>>> import numpy as np
>>> from numpy import linalg as LA
>>> np.set_printoptions(precision=2, suppress=True, linewidth=100, floatmode="fixed")
>>> M = np.loadtxt("x.csv", delimiter=",")
>>> print(M)
[[-0.70  0.90  1.60  0.90 -2.00]
 [-0.23  2.20 -3.00  0.30 -0.30]
 [-0.18  0.10 -1.50  0.00 -0.70]
 [-0.48 -0.30  0.40  0.40  0.60]
 [-0.52  1.20 -0.40  0.10  0.10]
 [-3.26  2.00 -0.40  2.80  0.10]
 [-0.53 -0.30  1.10  0.60  0.40]
 [-1.18  0.30  0.00  1.10  0.80]
 [-1.17 -1.00  1.00  1.30  1.10]
 [ 1.60  0.40  0.10 -1.40  0.50]
 [-0.56 -0.80 -0.40  0.90  0.30]
 [-0.54 -0.60  0.20  1.10  0.00]
 [ 0.73  0.50 -0.20 -0.50  0.80]
 [-1.03 -2.60  1.10  1.00 -1.30]
 [-0.81  2.40  0.60  0.90 -2.10]
 [-0.46 -0.70  1.40  0.20 -1.10]
 [-0.14  0.20  0.80  0.20 -0.30]
 [-0.94  1.10 -1.10  1.00 -0.10]
 [-0.99 -1.20 -1.20  0.80  0.20]
 [ 0.08  1.20 -0.80 -0.40  0.40]
 [-0.74  2.30 -0.70  0.20 -0.50]
 [ 0.84  0.70 -2.90 -1.00  1.10]
 [ 1.47  1.60 -1.00 -1.10 -2.20]
 [ 2.86 -0.30  0.10 -2.50  0.20]
 [-1.05  1.70  1.70  1.10  1.20]
 [ 0.27 -1.00  0.30 -0.30  0.80]
 [-0.33 -0.10  0.90  0.10 -0.60]
 [-0.01  1.10 -0.50  0.20  1.00]
 [ 1.16 -1.40 -0.10 -1.40 -0.10]
 [-0.47 -1.10 -1.50  0.50 -1.40]]
>>> proj = M @ LA.solve(M.T @ M, M.T)
>>> round(np.trace(proj), 2)
np.float64(5.0)
>>> np.allclose(proj @ proj, proj)
True
>>> D = LA.norm(M[:, None] - M[None], axis=-1)
>>> D.shape
(30, 30)
>>> (D + 1e9 * np.eye(30)).round(6).argmin(axis=1)
array([14, 20, 29,  6, 19, 17,  3,  3,  6, 12, 11, 10, 19, 15,  0, 26, 26,  4, 10, 27,  4, 19,  2,
        9,  7,  3, 16, 19, 25,  2])
>>> Z = M[[12, 29]].astype(float)
>>> for _ in range(5):
...     z = LA.norm(M[:, None] - Z, axis=-1).argmin(axis=1)
...     Z = np.array([M[z == j].mean(axis=0) for j in range(2)])
... 
>>> z
array([1, 0, 0, 1, 0, 1, 1, 1, 1, 0, 1, 1, 0, 1, 1, 1, 1, 1, 1, 0, 0, 0, 0, 0, 1, 1, 1, 0, 0, 1])
>>> np.abs(Z[1] - Z[0]).argmax()
np.int64(3)
>>> Z[1] - Z[0]
array([-1.39, -0.86,  1.27,  1.44, -0.21])
>>> np.bincount(z)
array([12, 18])
>>> q, R = LA.qr(M)
>>> np.round(q.T @ q, 2) + 0
array([[1.00, 0.00, 0.00, 0.00, 0.00],
       [0.00, 1.00, 0.00, 0.00, 0.00],
       [0.00, 0.00, 1.00, 0.00, 0.00],
       [0.00, 0.00, 0.00, 1.00, 0.00],
       [0.00, 0.00, 0.00, 0.00, 1.00]])
>>> np.round(np.trace(q @ q.T), 2)
np.float64(5.0)
>>> np.round(q @ R, 2) + 0
array([[-0.70,  0.90,  1.60,  0.90, -2.00],
       [-0.23,  2.20, -3.00,  0.30, -0.30],
       [-0.18,  0.10, -1.50,  0.00, -0.70],
       [-0.48, -0.30,  0.40,  0.40,  0.60],
       [-0.52,  1.20, -0.40,  0.10,  0.10],
       [-3.26,  2.00, -0.40,  2.80,  0.10],
       [-0.53, -0.30,  1.10,  0.60,  0.40],
       [-1.18,  0.30,  0.00,  1.10,  0.80],
       [-1.17, -1.00,  1.00,  1.30,  1.10],
       [ 1.60,  0.40,  0.10, -1.40,  0.50],
       [-0.56, -0.80, -0.40,  0.90,  0.30],
       [-0.54, -0.60,  0.20,  1.10,  0.00],
       [ 0.73,  0.50, -0.20, -0.50,  0.80],
       [-1.03, -2.60,  1.10,  1.00, -1.30],
       [-0.81,  2.40,  0.60,  0.90, -2.10],
       [-0.46, -0.70,  1.40,  0.20, -1.10],
       [-0.14,  0.20,  0.80,  0.20, -0.30],
       [-0.94,  1.10, -1.10,  1.00, -0.10],
       [-0.99, -1.20, -1.20,  0.80,  0.20],
       [ 0.08,  1.20, -0.80, -0.40,  0.40],
       [-0.74,  2.30, -0.70,  0.20, -0.50],
       [ 0.84,  0.70, -2.90, -1.00,  1.10],
       [ 1.47,  1.60, -1.00, -1.10, -2.20],
       [ 2.86, -0.30,  0.10, -2.50,  0.20],
       [-1.05,  1.70,  1.70,  1.10,  1.20],
       [ 0.27, -1.00,  0.30, -0.30,  0.80],
       [-0.33, -0.10,  0.90,  0.10, -0.60],
       [-0.01,  1.10, -0.50,  0.20,  1.00],
       [ 1.16, -1.40, -0.10, -1.40, -0.10],
       [-0.47, -1.10, -1.50,  0.50, -1.40]])
